In [1]: import numpy as np

In [2]: import numpy.linalg as la

In [3]: np.set_printoptions(precision=2, suppress=True, linewidth=200)

In [4]: def rd(a):
   ...:     return np.round(a, 2) + 0
   ...: 

In [5]: feats = np.load("block16.npy")

In [6]: feats
Out[6]: 
array([[ 2,  0, -2,  0, -2],
       [-1, -2,  0,  1,  0],
       [ 0,  0,  0,  0,  2],
       [ 0,  0,  0, -2,  0]])

In [7]: A2 = feats / la.norm(feats, axis=1, keepdims=True)

In [8]: gram = A2 @ A2.T

In [9]: print(np.argwhere(np.triu(np.abs(gram) > 0.95, 1)))
[]

In [10]: (gram - 2 * np.eye(4)).round(6).argmax(axis=1)
Out[10]: array([3, 2, 1, 0])

In [11]: rng = np.random.default_rng(52)

In [12]: A2 = feats + rng.integers(-2, 3, (4, 2)) @ rng.integers(-2, 3, (2, 5))

In [13]: print(A2)
[[-1 -2 -6  3  1]
 [ 0 -2  1 -1 -2]
 [ 0  0  0  0  2]
 [ 1  4  3  2  4]]

In [14]: A2 - feats
Out[14]: 
array([[-3, -2, -4,  3,  3],
       [ 1,  0,  1, -2, -2],
       [ 0,  0,  0,  0,  0],
       [ 1,  4,  3,  4,  4]])

In [15]: rd(la.norm(A2, axis=1))
Out[15]: array([7.14, 3.16, 2.  , 6.78])

In [16]: rd(la.norm(A2[0] - A2[1]))
Out[16]: np.float64(8.66)

In [17]: rd(la.norm(A2) ** 2 / la.norm(A2, 2) ** 2)
Out[17]: np.float64(1.67)

In [18]: X = np.load("data.npy")

In [19]: X
Out[19]: 
array([[-7,  0,  0,  0,  0,  0],
       [ 4,  4,  0,  0,  0,  0],
       [ 4,  8,  5,  0,  0,  0],
       [ 0,  1,  4,  3,  0,  0],
       [ 6,  2, -4, -2, -8,  0],
       [ 3, -9,  0, -4,  4, -4]])

In [20]: z = rng.permutation(6)

In [21]: z
Out[21]: array([1, 4, 0, 2, 3, 5])

In [22]: A2 = X[z][:, z]

In [23]: np.trace(A2)
Out[23]: np.int64(-7)

In [24]: rd(la.det(A2)), rd(la.det(X[z]))
Out[24]: (np.float64(-13440.0), np.float64(-13440.0))

In [25]: A2
Out[25]: 
array([[ 4,  0,  4,  0,  0,  0],
       [ 2, -8,  6, -4, -2,  0],
       [ 0,  0, -7,  0,  0,  0],
       [ 8,  0,  4,  5,  0,  0],
       [ 1,  0,  0,  4,  3,  0],
       [-9,  4,  3,  0, -4, -4]])

In [26]: m1 = np.eye(4, dtype=int)[rng.permutation(4)]

In [27]: print(m1)
[[1 0 0 0]
 [0 0 0 1]
 [0 1 0 0]
 [0 0 1 0]]

In [28]: m1 @ m1
Out[28]: 
array([[1, 0, 0, 0],
       [0, 0, 1, 0],
       [0, 0, 0, 1],
       [0, 1, 0, 0]])

In [29]: rd(np.sort(np.abs(la.eigvals(m1))))
Out[29]: array([1., 1., 1., 1.])

In [30]: rd(la.det(m1))
Out[30]: np.float64(1.0)

In [31]: print((m1 - m1.T) / 2)
[[ 0.   0.   0.   0. ]
 [ 0.   0.  -0.5  0.5]
 [ 0.   0.5  0.  -0.5]
 [ 0.  -0.5  0.5  0. ]]

In [32]: f, r1 = m1[3], m1[0]

In [33]: f @ f
Out[33]: np.int64(1)

In [34]: p = (f @ r1) / (f @ f) * f

In [35]: (r1 - p) @ f
Out[35]: np.float64(0.0)

In [36]: rd(la.norm(f + r1) ** 2 + la.norm(f - r1) ** 2)
Out[36]: np.float64(4.0)

In [37]: np.outer(f, r1)
Out[37]: 
array([[0, 0, 0, 0],
       [0, 0, 0, 0],
       [1, 0, 0, 0],
       [0, 0, 0, 0]])

In [38]: la.matrix_rank(np.outer(f, r1))
Out[38]: np.int64(1)

In [39]: vec = np.array([1, -3, 3, 3])

In [40]: print(m1 @ np.eye(4)[0])
[1. 0. 0. 0.]

In [41]: m1 @ np.ones(4)
Out[41]: array([1., 1., 1., 1.])

In [42]: print(m1 * vec)
[[ 1  0  0  0]
 [ 0  0  0  3]
 [ 0 -3  0  0]
 [ 0  0  3  0]]

In [43]: (m1 @ vec).argmax()
Out[43]: np.int64(1)

In [44]: np.einsum("ij,j->i", m1, vec)
Out[44]: array([ 1,  3, -3,  3])

In [45]: la.norm(m1 @ vec) <= la.norm(m1, 2) * la.norm(vec) + 1e-9
Out[45]: np.True_
